% ipython --no-banner

In [1]: import numpy as np

In [2]: import numpy.linalg as la

In [3]: np.set_printoptions(suppress=True, linewidth=160)

In [4]: X = np.load("test15.npy")

In [5]: print(X.round(2) + 0)
[[-10.15 -22.67 -25.85   1.47 -19.57 -20.03 -24.14 -16.75 -23.69  -7.75 -12.87  -1.35  12.99]
 [-10.21 -22.07 -24.89   1.24 -18.51 -19.16 -23.31 -16.2  -22.67  -7.64 -12.36  -1.07  12.55]
 [-10.24 -21.54 -24.06   1.04 -17.58 -18.4  -22.58 -15.71 -21.79  -7.54 -11.92  -0.83  12.16]
 [-10.3  -19.5  -20.94   0.33 -14.21 -15.58 -19.84 -13.93 -18.55  -7.14 -10.28   0.05  10.74]
 [-10.25 -18.17 -18.97  -0.09 -12.15 -13.82 -18.09 -12.81 -16.55  -6.87  -9.24   0.58   9.86]
 [-10.25 -18.17 -18.97  -0.09 -12.15 -13.82 -18.08 -12.81 -16.55  -6.87  -9.24   0.58   9.86]
 [ -9.83 -14.65 -14.03  -1.04  -7.24  -9.46 -13.61 -10.04 -11.74  -6.09  -6.65   1.76   7.72]
 [ -9.61 -13.61 -12.66  -1.26  -5.98  -8.28 -12.35  -9.29 -10.47  -5.85  -5.94   2.05   7.15]
 [ -8.46  -9.97  -8.2   -1.83  -2.19  -4.52  -8.14  -6.81  -6.54  -4.9   -3.62   2.78   5.31]
 [ -8.26  -9.49  -7.65  -1.88  -1.78  -4.07  -7.61  -6.51  -6.09  -4.77  -3.34   2.85   5.08]
 [ -7.06  -7.1   -5.1   -2.    -0.06  -2.08  -5.1   -5.06  -4.08  -4.03  -2.05   3.     4.04]
 [ -6.69  -6.48  -4.48  -1.99   0.29  -1.62  -4.48  -4.7   -3.62  -3.82  -1.74   2.99   3.78]
 [ -6.04  -5.49  -3.56  -1.95   0.75  -0.96  -3.54  -4.14  -2.95  -3.47  -1.29   2.93   3.38]
 [ -4.81  -3.89  -2.19  -1.76   1.21  -0.08  -2.13  -3.23  -2.02  -2.82  -0.64   2.68   2.73]
 [ -4.42  -3.45  -1.84  -1.68   1.27   0.12  -1.77  -2.98  -1.8   -2.62  -0.48   2.56   2.55]
 [ -3.47  -2.46  -1.14  -1.44   1.27   0.45  -1.02  -2.38  -1.34  -2.12  -0.18   2.22   2.1 ]
 [ -3.2   -2.21  -0.97  -1.36   1.24   0.51  -0.85  -2.22  -1.23  -1.97  -0.11   2.1    1.98]
 [ -1.79  -1.04  -0.32  -0.87   0.88   0.57  -0.17  -1.37  -0.73  -1.19   0.09   1.37   1.28]
 [ -1.3   -0.7   -0.17  -0.66   0.68   0.5   -0.04  -1.04  -0.57  -0.9    0.11   1.06   0.99]
 [ -1.2   -0.64  -0.15  -0.62   0.63   0.48  -0.02  -0.98  -0.53  -0.84   0.11   0.99   0.93]
 [ -1.04  -0.53  -0.11  -0.54   0.56   0.44   0.01  -0.86  -0.47  -0.73   0.11   0.88   0.83]
 [ -0.35  -0.16  -0.01  -0.2    0.2    0.19   0.04  -0.33  -0.19  -0.27   0.06   0.33   0.32]
 [  0.07   0.03   0.     0.04  -0.04  -0.05  -0.02   0.07   0.05   0.06  -0.02  -0.07  -0.08]
 [  0.47   0.15  -0.03   0.31  -0.29  -0.34  -0.15   0.54   0.34   0.41  -0.12  -0.52  -0.55]
 [  0.53   0.17  -0.04   0.35  -0.34  -0.4   -0.19   0.63   0.41   0.48  -0.15  -0.61  -0.64]
 [  0.54   0.17  -0.04   0.36  -0.34  -0.4   -0.19   0.64   0.41   0.48  -0.15  -0.62  -0.65]
 [  0.6    0.18  -0.05   0.4   -0.38  -0.45  -0.22   0.71   0.47   0.54  -0.17  -0.69  -0.73]
 [  1.24  -0.32  -0.53   1.42  -0.72  -2.1   -1.74   3.44   2.96   2.09  -0.93  -2.74  -3.72]
 [ -0.25  -2.3   -0.98   1.97   1.08  -3.7   -4.27   7.67   8.17   3.63  -1.81  -4.61  -8.49]
 [ -0.32  -2.37  -0.98   1.98   1.17  -3.73  -4.35   7.81   8.36   3.67  -1.83  -4.65  -8.65]
 [ -0.39  -2.44  -0.98   1.98   1.26  -3.76  -4.42   7.93   8.53   3.7   -1.85  -4.69  -8.79]
 [ -3.22  -4.8   -0.86   1.87   4.76  -4.46  -6.68  12.34  14.84   4.8   -2.35  -5.71 -13.78]
 [ -3.75  -5.2   -0.8    1.81   5.43  -4.52  -7.01  13.07  15.93   4.96  -2.41  -5.83 -14.61]
 [ -4.13  -5.48  -0.75   1.77   5.91  -4.55  -7.25  13.59  16.71   5.06  -2.44  -5.9  -15.19]
 [ -4.58  -5.8   -0.69   1.71   6.48  -4.57  -7.51  14.18  17.61   5.18  -2.48  -5.98 -15.85]
 [ -6.59  -7.17  -0.34   1.41   9.08  -4.59  -8.59  16.73  21.56   5.66  -2.59  -6.24 -18.73]
 [ -7.49  -7.76  -0.16   1.26  10.25  -4.55  -9.02  17.83  23.3    5.85  -2.61  -6.32 -19.97]
 [ -8.85  -8.63   0.13   1.01  12.04  -4.45  -9.64  19.46  25.89   6.12  -2.63  -6.41 -21.8 ]
 [-14.82 -12.15   1.71  -0.25  20.07  -3.61 -11.9   26.26  36.97   7.09  -2.49  -6.44 -29.4 ]
 [-19.54 -14.72   3.18  -1.38  26.57  -2.61 -13.34  31.39  45.57   7.71  -2.2   -6.19 -35.1 ]
 [-21.66 -15.83   3.88  -1.91  29.53  -2.09 -13.91  33.64  49.39   7.96  -2.03  -6.03 -37.6 ]]

In [6]: D = la.norm(X[:, None] - X[None], axis=-1)

In [7]: D.shape
Out[7]: (41, 41)

In [8]: la.matrix_rank(D ** 2)
Out[8]: np.int64(5)

In [9]: np.unravel_index(D.round(6).argmax(), D.shape)
Out[9]: (np.int64(0), np.int64(40))

In [10]: (D + 1e9 * np.eye(41)).round(6).argmin(axis=1)
Out[10]: 
array([ 1,  2,  1,  4,  5,  4,  7,  6,  9,  8, 11, 10, 11, 14, 13, 16, 15, 18, 19, 18, 19, 22, 21, 24, 25, 24, 25, 26, 29, 30, 29, 32, 33, 32, 33, 36, 35, 36,
       39, 40, 39])

In [11]: D[38].round(6).argsort(kind="stable")[:4]
Out[11]: array([38, 39, 37, 40])
